$ python3 -q
>>> import numpy as np
>>> np.set_printoptions(precision=1, suppress=True, linewidth=140)
>>> u = np.array([1, -1, -2, -1, -1, 0])
>>> r1 = np.array([0, -2, -2, -3, 1, -2, -1, 0, -3, 1, 3, -3, 1, -1, -1])
>>> K = np.outer(u, r1)
>>> K
array([[ 0, -2, -2, -3,  1, -2, -1,  0, -3,  1,  3, -3,  1, -1, -1],
       [ 0,  2,  2,  3, -1,  2,  1,  0,  3, -1, -3,  3, -1,  1,  1],
       [ 0,  4,  4,  6, -2,  4,  2,  0,  6, -2, -6,  6, -2,  2,  2],
       [ 0,  2,  2,  3, -1,  2,  1,  0,  3, -1, -3,  3, -1,  1,  1],
       [ 0,  2,  2,  3, -1,  2,  1,  0,  3, -1, -3,  3, -1,  1,  1],
       [ 0,  0,  0,  0,  0,  0,  0,  0,  0,  0,  0,  0,  0,  0,  0]])
>>> np.linalg.cond(K) > 100
np.True_
>>> np.argsort(-np.linalg.norm(K, axis=0).round(6), kind="stable")[:3]
array([ 3,  8, 10])
>>> data = np.load("arr.npy")
>>> data
array([[ 0,  0,  0,  0,  0,  0,  0,  0,  0, -3,  0],
       [ 2,  0,  0,  0,  0,  0,  0,  0,  0,  0,  0],
       [ 0,  0,  0,  0,  0,  0, -3,  0,  0,  0,  0],
       [ 0,  0, -2,  0,  0,  0,  0,  0,  0,  0,  0],
       [ 0,  0,  0,  0,  0,  0,  0,  0,  0,  0,  3],
       [ 0,  0,  0, -2,  0,  0,  0,  0,  0,  0,  0],
       [ 0,  0,  0,  0,  0,  2,  0,  0,  0,  0,  0],
       [ 0,  0,  0,  0,  0,  0,  0,  2,  0,  0,  0],
       [ 0,  3,  0,  0,  0,  0,  0,  0,  0,  0,  0],
       [ 0,  0,  0,  0, -2,  0,  0,  0,  0,  0,  0],
       [ 0,  0,  0,  0,  0,  0,  0,  0,  0,  0,  0]])
>>> np.allclose(data, data.T)
False
>>> np.allclose(data @ data.T, data.T @ data)
False
>>> np.trace(data)
np.int64(2)
>>> round(float(np.linalg.det(data)), 1)
0.0
>>> round(float(np.abs(np.linalg.eigvals(data)).max()), 1)
2.2
>>> data @ data
array([[ 0,  0,  0,  0,  6,  0,  0,  0,  0,  0,  0],
       [ 0,  0,  0,  0,  0,  0,  0,  0,  0, -6,  0],
       [ 0,  0,  0,  0,  0, -6,  0,  0,  0,  0,  0],
       [ 0,  0,  0,  0,  0,  0,  6,  0,  0,  0,  0],
       [ 0,  0,  0,  0,  0,  0,  0,  0,  0,  0,  0],
       [ 0,  0,  4,  0,  0,  0,  0,  0,  0,  0,  0],
       [ 0,  0,  0, -4,  0,  0,  0,  0,  0,  0,  0],
       [ 0,  0,  0,  0,  0,  0,  0,  4,  0,  0,  0],
       [ 6,  0,  0,  0,  0,  0,  0,  0,  0,  0,  0],
       [ 0,  0,  0,  0,  0,  0,  0,  0,  0,  0, -6],
       [ 0,  0,  0,  0,  0,  0,  0,  0,  0,  0,  0]])
>>> rng = np.random.default_rng(71962)
>>> other = data + rng.integers(-2, 3, (11, 10)) @ rng.integers(-2, 3, (10, 11))
>>> other
array([[ -3,  -7,  -2,  -1, -10,  -2,  -5,   5,   0,  -2,  -4],
       [  0,  -6,   4,  -4,   9, -10,   5,  16,   6, -18,  17],
       [  4, -11,  -8,  12,  -5,   8,   1,   6,  -8,  -5,  -6],
       [  2,   6,   8, -11,   2, -17,  10,  12,   3,  -8,  14],
       [  5,   0,   6,  -1,  -2,  -4,   2,  11,  -2,  -9,   6],
       [  0,  -4,  -5,   2,   0,  -3,   3,  -6,  -2,  12,  -1],
       [ -6,   5,  10, -10,  -3,  10,   4,  -4, -13,   3,  -1],
       [ -1,  -4,  -1,   8,  -8,  -1,  -5,   8,   6,   0,  -9],
       [ -8,   2,   4,  -2,   6,   0,   1,   0,   3,   0,   5],
       [  0,   0,  -3,   2,  -5,  -7,   4,   0,  -8,  -6,  -6],
       [ -9,   3,   2,  -4,  -6, -11,   6,  -2,  -8,   3,  -6]])
>>> np.round(np.linalg.svd(other - data, compute_uv=False), 1) + 0
array([49. , 33. , 26.5, 21. , 17.2, 14.4, 10.8,  7.4,  3.3,  0.7,  0. ])
>>> np.abs(other - data).sum(axis=1)
array([40, 97, 77, 95, 45, 40, 67, 49, 30, 39, 60])
>>> np.linalg.matrix_rank(other - data, tol=1e-8)
np.int64(10)
>>> x = np.array([3, 1, 1, 2, 2, 0, 2, -3, 1, -1, -2])
>>> target = other @ x
>>> b, lr = np.zeros(11), 1 / np.linalg.norm(other, 2) ** 2
>>> for i in range(60):
...     b -= lr * other.T @ (other @ b - target)
...     if i % 10 == 0: print(i, round(np.linalg.norm(other @ b - target), 1))
... 
0 63.1
10 27.6
20 16.3
30 10.9
40 8.0
50 6.6
>>> b.round(1) + 0
array([ 2.4,  2.4, -0.7,  1.9,  1.9,  0.1,  0.7, -1.8,  0. , -0.4, -0.9])
>>> feats = np.loadtxt("data.csv", delimiter=",")
>>> feats
array([[-1. ,  1.2,  0.8,  0.7,  1.3, -0.6,  0.1,  3.2],
       [-1.9, -1.2,  1.9, -2.4, -0.6,  0.3, -1.1,  0.3],
       [ 0.7,  0.5, -1.3, -2.4,  1.2,  2.1,  1.2,  0.8],
       [-0.4,  0.2,  1. , -0.9,  0.4, -2. ,  3. , -0.9],
       [ 2.7,  1.5,  1.1, -1.3, -1. , -1.1, -0.9,  0.5],
       [ 0.2, -1.8, -1.6, -0.3, -2.2, -1. ,  0.8,  1.9],
       [-1.5,  1.6, -2.2, -1.1,  0.1, -1.7, -1.2, -0.6],
       [ 1.1, -2.2, -0.3, -0.4,  2.6, -1.4, -1. ,  0.1]])
>>> x = np.array([1, 0, 1, 5, 2, 0, 3, 5])
>>> target = feats @ x
>>> target
array([ 22.4, -15.3,  -2.6,   1.6,  -5. ,   4.5, -15.8,   1.3])
>>> np.round(np.linalg.solve(feats, feats[:, 3]), 1) + 0
array([0., 0., 0., 1., 0., 0., 0., 0.])
>>> np.round(np.linalg.solve(feats, 3 * target), 1) + 0
array([ 3.,  0.,  3., 15.,  6.,  0.,  9., 15.])
>>> left, sig, Vt = np.linalg.svd(feats, full_matrices=False)
>>> np.cumsum(sig ** 2) / np.sum(sig ** 2)
array([0.1, 0.3, 0.4, 0.5, 0.6, 0.8, 0.9, 1. ])
>>> np.round(left.T @ feats @ Vt.T, 1) + 0
array([[4., 0., 0., 0., 0., 0., 0., 0.],
       [0., 4., 0., 0., 0., 0., 0., 0.],
       [0., 0., 4., 0., 0., 0., 0., 0.],
       [0., 0., 0., 4., 0., 0., 0., 0.],
       [0., 0., 0., 0., 4., 0., 0., 0.],
       [0., 0., 0., 0., 0., 4., 0., 0.],
       [0., 0., 0., 0., 0., 0., 4., 0.],
       [0., 0., 0., 0., 0., 0., 0., 4.]])
>>> left.shape, sig.shape, Vt.shape
((8, 8), (8,), (8, 8))
>>> np.round(Vt @ Vt.T, 1) + 0
array([[1., 0., 0., 0., 0., 0., 0., 0.],
       [0., 1., 0., 0., 0., 0., 0., 0.],
       [0., 0., 1., 0., 0., 0., 0., 0.],
       [0., 0., 0., 1., 0., 0., 0., 0.],
       [0., 0., 0., 0., 1., 0., 0., 0.],
       [0., 0., 0., 0., 0., 1., 0., 0.],
       [0., 0., 0., 0., 0., 0., 1., 0.],
       [0., 0., 0., 0., 0., 0., 0., 1.]])
>>> round(float(np.sqrt((sig ** 2).sum())), 1), round(float(np.linalg.norm(feats)), 1)
(11.3, 11.3)
>>> (sig > 1e-8).sum()
np.int64(8)
>>> sig
array([4., 4., 4., 4., 4., 4., 4., 4.])
>>> sig / sig[0]
array([1., 1., 1., 1., 1., 1., 1., 1.])
>>> other = np.array([[3, 0, 2, 1, 0, 0, 2, 3, 2, 1, 0, 3],
...     [3, 2, 0, 2, 3, 2, 1, 1, 1, 1, 1, 0],
...     [1, 2, 3, 3, 3, 1, 1, 1, 0, 1, 2, 3]])
>>> mat = other.T @ other
>>> mat
array([[19,  8,  9, 12, 12,  7, 10, 13,  9,  7,  5, 12],
       [ 8,  8,  6, 10, 12,  6,  4,  4,  2,  4,  6,  6],
       [ 9,  6, 13, 11,  9,  3,  7,  9,  4,  5,  6, 15],
       [12, 10, 11, 14, 15,  7,  7,  8,  4,  6,  8, 12],
       [12, 12,  9, 15, 18,  9,  6,  6,  3,  6,  9,  9],
       [ 7,  6,  3,  7,  9,  5,  3,  3,  2,  3,  4,  3],
       [10,  4,  7,  7,  6,  3,  6,  8,  5,  4,  3,  9],
       [13,  4,  9,  8,  6,  3,  8, 11,  7,  5,  3, 12],
       [ 9,  2,  4,  4,  3,  2,  5,  7,  5,  3,  1,  6],
       [ 7,  4,  5,  6,  6,  3,  4,  5,  3,  3,  3,  6],
       [ 5,  6,  6,  8,  9,  4,  3,  3,  1,  3,  5,  6],
       [12,  6, 15, 12,  9,  3,  9, 12,  6,  6,  6, 18]])
>>> r = np.linalg.matrix_rank(mat)
>>> r
np.int64(3)
>>> N = np.linalg.svd(mat)[2][r:].T
>>> [int(np.linalg.matrix_rank(mat[:i])) for i in range(1, len(mat) + 1)]
[1, 2, 3, 3, 3, 3, 3, 3, 3, 3, 3, 3]
>>> N.shape
(12, 9)
>>> [int(np.linalg.matrix_rank(mat[:, :j + 1])) for j in range(12)]
[1, 2, 3, 3, 3, 3, 3, 3, 3, 3, 3, 3]
>>> ev, vecs = np.linalg.eigh(mat)
>>> x = np.array([-7, 9, 5, 3, 3, -5, 6, 4, -6, -8, -4, 0])
>>> np.abs(mat).sum(axis=1).max(), round(np.abs(ev).max(), 1)
(np.int64(123), np.float64(92.8))
>>> (np.sign(vecs[:, -1].round(6)) == np.sign(vecs[0, -1].round(6))).astype(int)
array([1, 1, 1, 1, 1, 1, 1, 1, 1, 1, 1, 1])
>>> ev, vecs = np.linalg.eigh(mat)
>>> (ev > 1e-8).sum(), (ev < -1e-8).sum()
(np.int64(3), np.int64(0))
>>> np.round(vecs.T @ vecs, 1) + 0
array([[1., 0., 0., 0., 0., 0., 0., 0., 0., 0., 0., 0.],
       [0., 1., 0., 0., 0., 0., 0., 0., 0., 0., 0., 0.],
       [0., 0., 1., 0., 0., 0., 0., 0., 0., 0., 0., 0.],
       [0., 0., 0., 1., 0., 0., 0., 0., 0., 0., 0., 0.],
       [0., 0., 0., 0., 1., 0., 0., 0., 0., 0., 0., 0.],
       [0., 0., 0., 0., 0., 1., 0., 0., 0., 0., 0., 0.],
       [0., 0., 0., 0., 0., 0., 1., 0., 0., 0., 0., 0.],
       [0., 0., 0., 0., 0., 0., 0., 1., 0., 0., 0., 0.],
       [0., 0., 0., 0., 0., 0., 0., 0., 1., 0., 0., 0.],
       [0., 0., 0., 0., 0., 0., 0., 0., 0., 1., 0., 0.],
       [0., 0., 0., 0., 0., 0., 0., 0., 0., 0., 1., 0.],
       [0., 0., 0., 0., 0., 0., 0., 0., 0., 0., 0., 1.]])
>>> np.round(vecs.T @ mat @ vecs, 1) + 0
array([[ 0. ,  0. ,  0. ,  0. ,  0. ,  0. ,  0. ,  0. ,  0. ,  0. ,  0. ,  0. ],
       [ 0. ,  0. ,  0. ,  0. ,  0. ,  0. ,  0. ,  0. ,  0. ,  0. ,  0. ,  0. ],
       [ 0. ,  0. ,  0. ,  0. ,  0. ,  0. ,  0. ,  0. ,  0. ,  0. ,  0. ,  0. ],
       [ 0. ,  0. ,  0. ,  0. ,  0. ,  0. ,  0. ,  0. ,  0. ,  0. ,  0. ,  0. ],
       [ 0. ,  0. ,  0. ,  0. ,  0. ,  0. ,  0. ,  0. ,  0. ,  0. ,  0. ,  0. ],
       [ 0. ,  0. ,  0. ,  0. ,  0. ,  0. ,  0. ,  0. ,  0. ,  0. ,  0. ,  0. ],
       [ 0. ,  0. ,  0. ,  0. ,  0. ,  0. ,  0. ,  0. ,  0. ,  0. ,  0. ,  0. ],
       [ 0. ,  0. ,  0. ,  0. ,  0. ,  0. ,  0. ,  0. ,  0. ,  0. ,  0. ,  0. ],
       [ 0. ,  0. ,  0. ,  0. ,  0. ,  0. ,  0. ,  0. ,  0. ,  0. ,  0. ,  0. ],
       [ 0. ,  0. ,  0. ,  0. ,  0. ,  0. ,  0. ,  0. ,  0. , 11.9,  0. ,  0. ],
       [ 0. ,  0. ,  0. ,  0. ,  0. ,  0. ,  0. ,  0. ,  0. ,  0. , 20.3,  0. ],
       [ 0. ,  0. ,  0. ,  0. ,  0. ,  0. ,  0. ,  0. ,  0. ,  0. ,  0. , 92.8]])
>>> np.unique(ev.round(6) + 0, return_counts=True)[1]
array([9, 1, 1, 1])
>>> vecs @ np.diag(ev) @ vecs.T
array([[19.,  8.,  9., 12., 12.,  7., 10., 13.,  9.,  7.,  5., 12.],
       [ 8.,  8.,  6., 10., 12.,  6.,  4.,  4.,  2.,  4.,  6.,  6.],
       [ 9.,  6., 13., 11.,  9.,  3.,  7.,  9.,  4.,  5.,  6., 15.],
       [12., 10., 11., 14., 15.,  7.,  7.,  8.,  4.,  6.,  8., 12.],
       [12., 12.,  9., 15., 18.,  9.,  6.,  6.,  3.,  6.,  9.,  9.],
       [ 7.,  6.,  3.,  7.,  9.,  5.,  3.,  3.,  2.,  3.,  4.,  3.],
       [10.,  4.,  7.,  7.,  6.,  3.,  6.,  8.,  5.,  4.,  3.,  9.],
       [13.,  4.,  9.,  8.,  6.,  3.,  8., 11.,  7.,  5.,  3., 12.],
       [ 9.,  2.,  4.,  4.,  3.,  2.,  5.,  7.,  5.,  3.,  1.,  6.],
       [ 7.,  4.,  5.,  6.,  6.,  3.,  4.,  5.,  3.,  3.,  3.,  6.],
       [ 5.,  6.,  6.,  8.,  9.,  4.,  3.,  3.,  1.,  3.,  5.,  6.],
       [12.,  6., 15., 12.,  9.,  3.,  9., 12.,  6.,  6.,  6., 18.]])
>>> np.round(np.linalg.svd(mat, compute_uv=False), 1) + 0
array([92.8, 20.3, 11.9,  0. ,  0. ,  0. ,  0. ,  0. ,  0. ,  0. ,  0. ,  0. ])
